In [1]: import numpy as np

In [2]: import numpy.linalg as la

In [3]: np.set_printoptions(precision=3, suppress=True, linewidth=120)

In [4]: tidy = lambda a: np.round(a, 3) + 0

In [5]: J = np.loadtxt("data.csv", delimiter=",")

In [6]: print(tidy(J))
[[ 0.486  0.177 -0.117 -0.156 -0.142  0.241  0.017 -0.153  0.281]
 [ 0.177  0.743 -0.274  0.071 -0.057  0.061  0.037  0.145 -0.224]
 [-0.117 -0.274  0.274  0.104 -0.147  0.096 -0.137  0.203  0.092]
 [-0.156  0.071  0.104  0.473 -0.062  0.003  0.342  0.286  0.077]
 [-0.142 -0.057 -0.147 -0.062  0.887  0.2    0.086 -0.02  -0.059]
 [ 0.241  0.061  0.096  0.003  0.2    0.532 -0.154  0.246  0.232]
 [ 0.017  0.037 -0.137  0.342  0.086 -0.154  0.647 -0.129  0.207]
 [-0.153  0.145  0.203  0.286 -0.02   0.246 -0.129  0.499 -0.069]
 [ 0.281 -0.224  0.092  0.077 -0.059  0.232  0.207 -0.069  0.458]]

In [7]: # null space of dimension 4

In [8]: np.trace(J)
Out[8]: np.float64(5.0)

In [9]: print(tidy(la.matrix_power(J, 3)))
[[ 0.486  0.177 -0.117 -0.156 -0.142  0.241  0.017 -0.153  0.281]
 [ 0.177  0.743 -0.274  0.071 -0.057  0.061  0.037  0.145 -0.224]
 [-0.117 -0.274  0.274  0.104 -0.147  0.096 -0.137  0.203  0.092]
 [-0.156  0.071  0.104  0.473 -0.062  0.003  0.342  0.286  0.077]
 [-0.142 -0.057 -0.147 -0.062  0.887  0.2    0.086 -0.02  -0.059]
 [ 0.241  0.061  0.096  0.003  0.2    0.532 -0.154  0.246  0.232]
 [ 0.017  0.037 -0.137  0.342  0.086 -0.154  0.647 -0.129  0.207]
 [-0.153  0.145  0.203  0.286 -0.02   0.246 -0.129  0.499 -0.069]
 [ 0.281 -0.224  0.092  0.077 -0.059  0.232  0.207 -0.069  0.458]]

In [10]: np.allclose(J, J.T)
Out[10]: True

In [11]: np.allclose(J @ J.T, J.T @ J)
Out[11]: True

In [12]: tidy(la.det(J))
Out[12]: np.float64(0.0)

In [13]: tidy(np.sort(np.abs(la.eigvals(J))))
Out[13]: array([0., 0., 0., 0., 1., 1., 1., 1., 1.])

In [14]: print(tidy((J + J.T) / 2))
[[ 0.486  0.177 -0.117 -0.156 -0.142  0.241  0.017 -0.153  0.281]
 [ 0.177  0.743 -0.274  0.071 -0.057  0.061  0.037  0.145 -0.224]
 [-0.117 -0.274  0.274  0.104 -0.147  0.096 -0.137  0.203  0.092]
 [-0.156  0.071  0.104  0.473 -0.062  0.003  0.342  0.286  0.077]
 [-0.142 -0.057 -0.147 -0.062  0.887  0.2    0.086 -0.02  -0.059]
 [ 0.241  0.061  0.096  0.003  0.2    0.532 -0.154  0.246  0.232]
 [ 0.017  0.037 -0.137  0.342  0.086 -0.154  0.647 -0.129  0.207]
 [-0.153  0.145  0.203  0.286 -0.02   0.246 -0.129  0.499 -0.069]
 [ 0.281 -0.224  0.092  0.077 -0.059  0.232  0.207 -0.069  0.458]]

In [15]: [round(float(x), 3) for x in la.svd(J, compute_uv=False)[:3]]
Out[15]: [1.0, 1.0, 1.0]

In [16]: r = la.matrix_rank(J)

In [17]: r
Out[17]: np.int64(5)

In [18]: N = la.svd(J)[2][r:].T

In [19]: print([int(la.matrix_rank(np.delete(J, i, axis=0))) for i in range(9)])
[5, 5, 5, 5, 5, 5, 5, 5, 5]

In [20]: [int(la.matrix_rank(J[:i])) for i in range(1, len(J) + 1)]
Out[20]: [1, 2, 3, 4, 5, 5, 5, 5, 5]

In [21]: print(tidy(N @ N.T))
[[ 0.514 -0.177  0.117  0.156  0.142 -0.241 -0.017  0.153 -0.281]
 [-0.177  0.257  0.274 -0.071  0.057 -0.061 -0.037 -0.145  0.224]
 [ 0.117  0.274  0.726 -0.104  0.147 -0.096  0.137 -0.203 -0.092]
 [ 0.156 -0.071 -0.104  0.527  0.062 -0.003 -0.342 -0.286 -0.077]
 [ 0.142  0.057  0.147  0.062  0.113 -0.2   -0.086  0.02   0.059]
 [-0.241 -0.061 -0.096 -0.003 -0.2    0.468  0.154 -0.246 -0.232]
 [-0.017 -0.037  0.137 -0.342 -0.086  0.154  0.353  0.129 -0.207]
 [ 0.153 -0.145 -0.203 -0.286  0.02  -0.246  0.129  0.501  0.069]
 [-0.281  0.224 -0.092 -0.077  0.059 -0.232 -0.207  0.069  0.542]]

In [22]: np.allclose(J @ N, 0)
Out[22]: True

In [23]: la.matrix_rank(J.T @ J), la.matrix_rank(J @ J.T)
Out[23]: (np.int64(5), np.int64(5))

In [24]: N.shape
Out[24]: (9, 4)

In [25]: W0 = np.load("out3.npy")

In [26]: W0
Out[26]: 
array([[ -5, -15, -10, -10,   0,  10, -15,   5, -10],
       [ -4, -12,  -8,  -8,   0,   8, -12,   4,  -8],
       [ -2,  -6,  -4,  -4,   0,   4,  -6,   2,  -4],
       [ -8, -24, -16, -16,   0,  16, -24,   8, -16],
       [ -4, -12,  -8,  -8,   0,   8, -12,   4,  -8],
       [ -6, -18, -12, -12,   0,  12, -18,   6, -12],
       [  0,   0,   0,   0,   0,   0,   0,   0,   0]])

In [27]: # rows and columns are dependent

In [28]: r = la.matrix_rank(W0)

In [29]: print(r)
1

In [30]: N = la.svd(W0)[2][r:].T

In [31]: [int(la.matrix_rank(W0[:i])) for i in range(1, len(W0) + 1)]
Out[31]: [1, 1, 1, 1, 1, 1, 1]

In [32]: left, sigma, VT = la.svd(J)

In [33]: evecs = VT[:(sigma > 1e-8).sum()]

In [34]: rng = np.random.default_rng(3245)

In [35]: x = J[8] + 5 * J[6] + rng.integers(2) * np.eye(9)[3]

In [36]: tidy(x)
Out[36]: array([ 0.365, -0.039, -0.595,  1.788,  0.371, -0.538,  3.444, -0.714,  1.494])

In [37]: tidy(np.diag(evecs.T @ evecs))
Out[37]: array([0.486, 0.743, 0.274, 0.473, 0.887, 0.532, 0.647, 0.499, 0.458])

In [38]: tidy(evecs.T @ evecs)
Out[38]: 
array([[ 0.486,  0.177, -0.117, -0.156, -0.142,  0.241,  0.017, -0.153,  0.281],
       [ 0.177,  0.743, -0.274,  0.071, -0.057,  0.061,  0.037,  0.145, -0.224],
       [-0.117, -0.274,  0.274,  0.104, -0.147,  0.096, -0.137,  0.203,  0.092],
       [-0.156,  0.071,  0.104,  0.473, -0.062,  0.003,  0.342,  0.286,  0.077],
       [-0.142, -0.057, -0.147, -0.062,  0.887,  0.2  ,  0.086, -0.02 , -0.059],
       [ 0.241,  0.061,  0.096,  0.003,  0.2  ,  0.532, -0.154,  0.246,  0.232],
       [ 0.017,  0.037, -0.137,  0.342,  0.086, -0.154,  0.647, -0.129,  0.207],
       [-0.153,  0.145,  0.203,  0.286, -0.02 ,  0.246, -0.129,  0.499, -0.069],
       [ 0.281, -0.224,  0.092,  0.077, -0.059,  0.232,  0.207, -0.069,  0.458]])

In [39]: np.allclose(evecs.T @ evecs @ x, x)
Out[39]: True

In [40]: left, sigma, VT = la.svd(W0)

In [41]: evecs = VT[:(sigma > 1e-8).sum()]

In [42]: x = W0[3] + 2 * W0[1] + rng.integers(2) * np.eye(9)[5]

In [43]: x
Out[43]: array([-16., -48., -32., -32.,   0.,  33., -48.,  16., -32.])

In [44]: tidy(la.norm(x - evecs.T @ evecs @ x))
Out[44]: np.float64(0.943)

In [45]: print(tidy(evecs.T @ evecs))
[[ 0.028  0.083  0.056  0.056  0.    -0.056  0.083 -0.028  0.056]
 [ 0.083  0.25   0.167  0.167  0.    -0.167  0.25  -0.083  0.167]
 [ 0.056  0.167  0.111  0.111  0.    -0.111  0.167 -0.056  0.111]
 [ 0.056  0.167  0.111  0.111  0.    -0.111  0.167 -0.056  0.111]
 [ 0.     0.     0.     0.     0.     0.     0.     0.     0.   ]
 [-0.056 -0.167 -0.111 -0.111  0.     0.111 -0.167  0.056 -0.111]
 [ 0.083  0.25   0.167  0.167  0.    -0.167  0.25  -0.083  0.167]
 [-0.028 -0.083 -0.056 -0.056  0.     0.056 -0.083  0.028 -0.056]
 [ 0.056  0.167  0.111  0.111  0.    -0.111  0.167 -0.056  0.111]]

In [46]: tidy(la.norm(W0[4] - W0[0]))
Out[46]: np.float64(6.0)

In [47]: tidy(la.norm(W0, 1)), tidy(la.norm(W0, np.inf))
Out[47]: (np.float64(87.0), np.float64(128.0))

In [48]: print(la.norm(W0, axis=1).argmax())
3

In [49]: print([round(float(x), 3) for x in la.svd(W0, compute_uv=False)[:3]])
[76.131, 0.0, 0.0]

In [50]: print(la.cond(W0) > 100)
True

In [51]: tidy(la.norm(W0, 2) / la.norm(W0))
Out[51]: np.float64(1.0)

In [52]: F = np.load("case13.npy")

In [53]: F
Out[53]: 
array([[2, 0, 2, 1, 2, 2, 1, 2],
       [0, 2, 0, 2, 1, 2, 2, 1],
       [2, 0, 2, 0, 2, 1, 2, 2],
       [1, 2, 0, 2, 0, 2, 1, 2],
       [2, 1, 2, 0, 2, 0, 2, 1],
       [2, 2, 1, 2, 0, 2, 0, 2],
       [1, 2, 2, 1, 2, 0, 2, 0],
       [2, 1, 2, 2, 1, 2, 0, 2]])

In [54]: # null space of dimension 1

In [55]: Y = np.array([[-4, -2, 5],
    ...:     [-2, 1, -3],
    ...:     [1, 2, 5],
    ...:     [4, 1, -1],
    ...:     [-2, -1, 5],
    ...:     [1, -1, -1],
    ...:     [0, -4, -1],
    ...:     [1, 5, 3]])

In [56]: np.einsum("ik,kj->ij", F, Y)
Out[56]: 
array([[ -2,   3,  32],
       [  5,  -2,  -4],
       [ -7,  -1,  33],
       [  4,   6,   0],
       [-11,  -4,  28],
       [  1,  10,  11],
       [ -6,  -5,  16],
       [  2,  10,  24]])

In [57]: la.matrix_rank(np.vstack([F, Y.T]))
Out[57]: np.int64(8)

In [58]: np.einsum("ij,ij->i", F, F)
Out[58]: array([22, 18, 21, 18, 18, 21, 18, 22])

In [59]: np.vstack([F, Y.T]).shape
Out[59]: (11, 8)

In [60]: E = np.load("w.npy")

In [61]: E
Out[61]: 
array([[ 0.98, -0.84, -1.75,  1.39,  4.78],
       [-0.28, -2.21,  1.61,  0.09,  1.14],
       [-2.24,  0.04, -0.29,  4.45, -0.98],
       [-0.16,  0.95,  1.74,  0.67, -0.65],
       [-0.94, -0.44,  1.06,  1.99,  0.01]])

In [62]: P = np.triu(np.array([[-3, 1, -1, 1, 0],
    ...:     [-2, -1, 2, 3, 1],
    ...:     [-3, 3, -3, -2, -1],
    ...:     [0, -2, -2, -2, -1],
    ...:     [-3, -2, 1, -3, 1]]), 1) + np.eye(5)

In [63]: Y = P @ E @ la.inv(P)

In [64]: print(tidy(np.poly(Y)))
[ 1.     0.84  -7.335  6.418 53.262  0.   ]

In [65]: la.matrix_rank(Y)
Out[65]: np.int64(4)
